% python3 -q
>>> import numpy as np
>>> np.set_printoptions(precision=2, suppress=True, linewidth=120)
>>> K = np.loadtxt("arr.csv", delimiter=",")
>>> K
array([[ 4.27,  0.46,  9.03,  1.23],
       [ 4.67,  0.69,  9.79, -1.17],
       [ 4.15, -1.78, 10.98,  0.88],
       [ 4.37, -0.78,  9.17,  0.77],
       [ 4.36,  0.1 ,  9.18,  0.46],
       [ 3.92, -1.81,  9.94,  0.44],
       [ 6.  , -0.7 , 11.07, -0.5 ],
       [ 5.25,  0.27,  8.83,  2.02],
       [ 5.58,  0.78, 12.19, -0.64],
       [ 5.6 ,  2.51, 10.72,  1.11],
       [ 5.19, -0.8 , 10.19,  1.1 ],
       [ 3.81,  0.05, 10.78, -0.17],
       [ 3.32, -1.47,  8.42, -0.68],
       [ 5.36, -0.94,  9.82, -0.59],
       [ 5.99, -0.74,  9.99,  0.31],
       [ 4.73, -0.18,  8.94, -0.19],
       [ 6.21,  1.66, 11.68, -0.35]])
>>> vec = np.array([4, -5, -1, -8])
>>> np.sign((K @ vec).round(6))
array([-1.,  1.,  1.,  1.,  1.,  1.,  1., -1.,  1., -1.,  1.,  1.,  1.,  1.,  1.,  1.,  1.])
>>> (K @ vec).argmax()
np.int64(13)
>>> K @ np.eye(4)[3]
array([ 1.23, -1.17,  0.88,  0.77,  0.46,  0.44, -0.5 ,  2.02, -0.64,  1.11,  1.1 , -0.17, -0.68, -0.59,  0.31, -0.19,
       -0.35])
>>> other = np.array([[0, 0], [1, 1], [5, 1], [3, 0]])
>>> np.einsum("ij->j", K)
array([ 82.78,  -2.68, 170.72,   4.03])
>>> np.linalg.matrix_rank(K @ other)
np.int64(2)
>>> np.linalg.matrix_rank(np.vstack([K, other.T]))
np.int64(4)
>>> labels = K[:, 2] > np.median(K[:, 2])
>>> f = K[labels].mean(axis=0) - K[~labels].mean(axis=0)
>>> f
array([ 0.84,  0.53,  1.71, -0.04])
>>> (((K - K.mean(axis=0)) @ f > 0) == labels).mean()
np.float64(1.0)
>>> np.argsort(-np.abs(f).round(6), kind="stable")
array([2, 0, 1, 3])
>>> J = np.loadtxt("out12.csv", delimiter=",")
>>> J
array([[ 0., -2.,  1.,  0.],
       [ 2., -6.,  3.,  0.],
       [ 2., -6.,  3.,  0.],
       [ 2., -4.,  2.,  0.]])
>>> rank = np.linalg.matrix_rank(J)
>>> rank
np.int64(2)
>>> N = np.linalg.svd(J)[2][rank:].T
>>> np.allclose(J @ N, 0)
True
>>> N @ N.T
array([[0. , 0. , 0. , 0. ],
       [0. , 0.2, 0.4, 0. ],
       [0. , 0.4, 0.8, 0. ],
       [0. , 0. , 0. , 1. ]])
>>> left, sv, Vh = np.linalg.svd(J)
>>> np.argmax(sv[:-1] / (sv[1:] + 1e-6)) + 1
np.int64(2)
>>> other = left[:, :2] @ np.diag(sv[:2]) @ Vh[:2]
>>> other.round(2) + 0
array([[ 0., -2.,  1.,  0.],
       [ 2., -6.,  3.,  0.],
       [ 2., -6.,  3.,  0.],
       [ 2., -4.,  2.,  0.]])
>>> np.linalg.matrix_rank(J, rtol=0.05)
np.int64(2)
>>> np.linalg.matrix_rank(other)
np.int64(2)
>>> np.round(np.abs(J - other).max(), 2)
np.float64(0.0)
>>> G = J.T @ J
>>> np.diag(G)
array([12., 92., 23.,  0.])
>>> G
array([[ 12., -32.,  16.,   0.],
       [-32.,  92., -46.,   0.],
       [ 16., -46.,  23.,   0.],
       [  0.,   0.,   0.,   0.]])
>>> np.round(np.linalg.eigvalsh(G)[::-1], 2) + 0
array([126.21,   0.79,   0.  ,   0.  ])
>>> np.round(np.linalg.svd(J, compute_uv=False) ** 2, 2) + 0
array([126.21,   0.79,   0.  ,   0.  ])
>>> (J @ J.T).shape
(4, 4)
>>> f = np.array([2, 1, 1])
>>> np.convolve(J[2], f)
array([  4., -10.,   2.,  -3.,   3.,   0.])
>>> np.array([np.convolve(row, f, "same") for row in J])
array([[ -4.,   0.,  -1.,   1.],
       [-10.,   2.,  -3.,   3.],
       [-10.,   2.,  -3.,   3.],
       [ -6.,   2.,  -2.,   2.]])
>>> np.cross(J[2, :3], J[3, :3])
array([0., 2., 4.])
>>> E = np.load("dump.npy")
>>> E
array([[ 2., -1.,  0.,  0.,  0.,  0.,  0.],
       [-1.,  1., -1.,  0.,  0.,  0.,  0.],
       [ 0., -1.,  3., -1.,  0.,  0.,  0.],
       [ 0.,  0., -1.,  2., -1.,  0.,  0.],
       [ 0.,  0.,  0., -1.,  1., -1.,  0.],
       [ 0.,  0.,  0.,  0., -1.,  3., -1.],
       [ 0.,  0.,  0.,  0.,  0., -1.,  2.]])
>>> w, evecs = np.linalg.eigh(E)
>>> vec = np.array([0, 0, 0, 1, 0, 1, 2])
>>> vec @ E @ vec / (vec @ vec), round(float(w[0]), 2), round(float(w[-1]), 2)
(np.float64(1.5), -0.09, 4.09)
>>> vec @ E @ vec
np.float64(9.0)
>>> np.round(evecs * np.maximum(w, 0) @ evecs.T, 2) + 0
array([[ 2.  , -0.99,  0.01,  0.01,  0.01,  0.  ,  0.  ],
       [-0.99,  1.02, -0.99,  0.02,  0.03,  0.01,  0.  ],
       [ 0.01, -0.99,  3.01, -0.99,  0.02,  0.01,  0.  ],
       [ 0.01,  0.02, -0.99,  2.02, -0.98,  0.01,  0.  ],
       [ 0.01,  0.03,  0.02, -0.98,  1.03, -0.99,  0.01],
       [ 0.  ,  0.01,  0.01,  0.01, -0.99,  3.01, -1.  ],
       [ 0.  ,  0.  ,  0.  ,  0.  ,  0.01, -1.  ,  2.  ]])
>>> np.round(evecs * np.abs(w) @ evecs.T, 2) + 0
array([[ 2.01, -0.98,  0.01,  0.02,  0.03,  0.01,  0.  ],
       [-0.98,  1.04, -0.97,  0.04,  0.05,  0.02,  0.01],
       [ 0.01, -0.97,  3.02, -0.98,  0.03,  0.01,  0.01],
       [ 0.02,  0.04, -0.98,  2.03, -0.95,  0.02,  0.01],
       [ 0.03,  0.05,  0.03, -0.95,  1.07, -0.97,  0.01],
       [ 0.01,  0.02,  0.01,  0.02, -0.97,  3.01, -1.  ],
       [ 0.  ,  0.01,  0.01,  0.01,  0.01, -1.  ,  2.  ]])
